$ python -q
>>> import numpy as np
>>> np.set_printoptions(precision=1, suppress=True, linewidth=160, floatmode="fixed")
>>> def rd(a):
...     return np.round(a, 1) + 0
... 
>>> K = np.loadtxt("x.csv", delimiter=",")
>>> K
array([[ 0.2, -0.7, -1.1,  0.2, -2.0, -0.5, -1.3],
       [ 1.2, -0.8,  1.5,  0.6, -0.1, -0.5, -1.7],
       [-0.3, -0.2, -1.1,  0.7,  0.5,  0.3,  1.4],
       [-0.6,  0.9, -0.5,  0.5, -1.7, -0.5, -0.1],
       [ 1.7, -0.6,  0.3, -0.6, -2.3,  0.1, -3.2],
       [-1.5,  0.5,  1.7,  0.7,  0.6, -1.6, -0.2],
       [ 1.1, -1.3, -0.9, -0.3, -0.9,  1.4, -0.6],
       [-0.7,  0.6, -0.3, -1.2, -1.2, -0.4, -0.3],
       [ 1.2,  1.0,  1.0,  0.5,  0.4, -2.2, -1.5],
       [ 1.3, -0.2, -1.2,  1.3, -0.4,  0.8,  1.5],
       [ 0.8, -1.0, -1.1, -0.8, -1.3,  1.2, -0.4],
       [ 0.6, -0.6,  0.4,  0.3, -0.2,  1.7, -1.2],
       [ 2.2, -2.8, -1.4, -2.2, -1.9,  1.9, -2.5],
       [-0.9, -1.2,  0.6, -0.2,  0.7,  1.6,  1.7],
       [ 2.0, -3.1, -0.2, -2.9, -1.8,  2.8, -2.7],
       [-0.1,  0.6,  0.6,  0.9,  1.1, -1.0,  2.0],
       [ 0.1,  1.6, -2.4,  0.7, -1.1, -0.2,  0.1],
       [-1.8,  4.2, -0.8,  2.1,  1.5, -2.8,  2.5],
       [ 1.3, -1.4,  0.8, -0.4,  2.2,  1.2,  1.0],
       [-0.9,  3.0, -0.6,  0.3,  4.1, -0.4,  3.5],
       [ 0.8, -1.8, -1.5, -0.9, -5.4,  1.5, -3.0],
       [-1.3,  1.2,  2.0,  0.7,  1.6, -0.5,  2.1],
       [-0.7,  0.6,  1.2,  0.0,  1.7,  0.1,  1.3],
       [-0.1, -2.9,  0.1, -1.5, -3.2,  2.4, -1.5],
       [-1.8,  1.1,  1.6,  0.8,  1.1, -1.2, -0.7],
       [ 0.4,  0.3,  1.2,  0.0,  1.8, -1.3, -0.6],
       [-1.5,  4.2,  1.0,  2.1,  4.7, -3.4,  1.6],
       [ 1.4, -3.4, -0.2, -1.4, -1.9,  3.3, -0.8],
       [ 0.2, -1.8,  0.2, -1.6,  0.3,  2.7,  0.7]])
>>> vec = np.array([-3, 3, 0, 3, 0, -3, -1])
>>> rhs = K @ vec
>>> rd(np.linalg.solve(K.T @ K, K.T @ rhs))
array([-3.0,  3.0,  0.0,  3.0,  0.0, -3.0, -1.0])
>>> rd(np.linalg.lstsq(K, rhs)[0])
array([-3.0,  3.0,  0.0,  3.0,  0.0, -3.0, -1.0])
>>> rd(np.linalg.pinv(K) @ K)
array([[1.0, 0.0, 0.0, 0.0, 0.0, 0.0, 0.0],
       [0.0, 1.0, 0.0, 0.0, 0.0, 0.0, 0.0],
       [0.0, 0.0, 1.0, 0.0, 0.0, 0.0, 0.0],
       [0.0, 0.0, 0.0, 1.0, 0.0, 0.0, 0.0],
       [0.0, 0.0, 0.0, 0.0, 1.0, 0.0, 0.0],
       [0.0, 0.0, 0.0, 0.0, 0.0, 1.0, 0.0],
       [0.0, 0.0, 0.0, 0.0, 0.0, 0.0, 1.0]])
>>> rng = np.random.default_rng(18229)
>>> rhs = rhs + 0.3 * rng.normal(size=29)
>>> rd(rhs)
array([  0.6,  -1.1,   0.0,   7.8,  -5.7,  12.9, -11.5,   1.4,   8.8,  -4.5, -10.9,  -6.5, -24.7,  -8.5, -29.4,   5.7,   7.0,  30.0, -13.4,  10.6, -11.8,
         9.0,   2.3, -18.6,  15.0,   4.4,  32.3, -27.7, -19.6])
>>> coef, *_ = np.linalg.lstsq(K, rhs)
>>> [round(float(np.linalg.norm(np.linalg.solve(K.T @ K + lam * np.eye(7), K.T @ rhs))), 2) for lam in (0, 1, 10, 100)]
[6.04, 5.88, 5.29, 3.47]
>>> rd(coef)
array([-2.9,  3.1,  0.0,  3.0,  0.1, -2.9, -1.0])
>>> u, v = K[8], K[14]
>>> print(rd(u @ u))
10.9
>>> pr = (u @ v) / (u @ u) * u
>>> rd(v - pr)
array([ 2.6, -2.6,  0.3, -2.7, -1.6,  1.8, -3.4])
>>> print(rd(np.linalg.norm(u + v) ** 2 + np.linalg.norm(u - v) ** 2))
102.7
>>> E = np.loadtxt("layer17.csv", delimiter=",")
>>> E
array([[0.0, 1.0, 0.0, 0.0, 0.0, 0.0, 0.0, 0.0, 0.0],
       [1.0, 0.0, 0.0, 0.0, 0.0, 0.0, 0.0, 0.0, 0.0],
       [0.0, 0.0, 1.0, 0.0, 0.0, 0.0, 0.0, 0.0, 0.0],
       [0.0, 0.0, 0.0, 1.0, 0.0, 0.0, 0.0, 0.0, 0.0],
       [0.0, 0.0, 0.0, 0.0, 0.0, 0.0, 1.0, 0.0, 0.0],
       [0.0, 0.0, 0.0, 0.0, 0.0, 0.0, 0.0, 1.0, 0.0],
       [0.0, 0.0, 0.0, 0.0, 0.0, 1.0, 0.0, 0.0, 0.0],
       [0.0, 0.0, 0.0, 0.0, 0.0, 0.0, 0.0, 0.0, 1.0],
       [0.0, 0.0, 0.0, 0.0, 1.0, 0.0, 0.0, 0.0, 0.0]])
>>> # keeps lengths
>>> vec = np.array([-2, 2, 0, 2, 2, -2, -1, 2, 2])
>>> [p for p in range(1, 25) if np.allclose(np.linalg.matrix_power(E, p), np.eye(9))]
[10, 20]
>>> rd(np.linalg.inv(E))
array([[0.0, 1.0, 0.0, 0.0, 0.0, 0.0, 0.0, 0.0, 0.0],
       [1.0, 0.0, 0.0, 0.0, 0.0, 0.0, 0.0, 0.0, 0.0],
       [0.0, 0.0, 1.0, 0.0, 0.0, 0.0, 0.0, 0.0, 0.0],
       [0.0, 0.0, 0.0, 1.0, 0.0, 0.0, 0.0, 0.0, 0.0],
       [0.0, 0.0, 0.0, 0.0, 0.0, 0.0, 0.0, 0.0, 1.0],
       [0.0, 0.0, 0.0, 0.0, 0.0, 0.0, 1.0, 0.0, 0.0],
       [0.0, 0.0, 0.0, 0.0, 1.0, 0.0, 0.0, 0.0, 0.0],
       [0.0, 0.0, 0.0, 0.0, 0.0, 1.0, 0.0, 0.0, 0.0],
       [0.0, 0.0, 0.0, 0.0, 0.0, 0.0, 0.0, 1.0, 0.0]])
>>> 9 - np.linalg.matrix_rank(E - np.eye(9), tol=1e-8)
np.int64(4)
>>> rd(np.sort(np.abs(np.degrees(np.angle(np.linalg.eigvals(E))))))
array([  0.0,   0.0,   0.0,   0.0,  72.0,  72.0, 144.0, 144.0, 180.0])
>>> E.T @ (E @ vec)
array([-2.0,  2.0,  0.0,  2.0,  2.0, -2.0, -1.0,  2.0,  2.0])
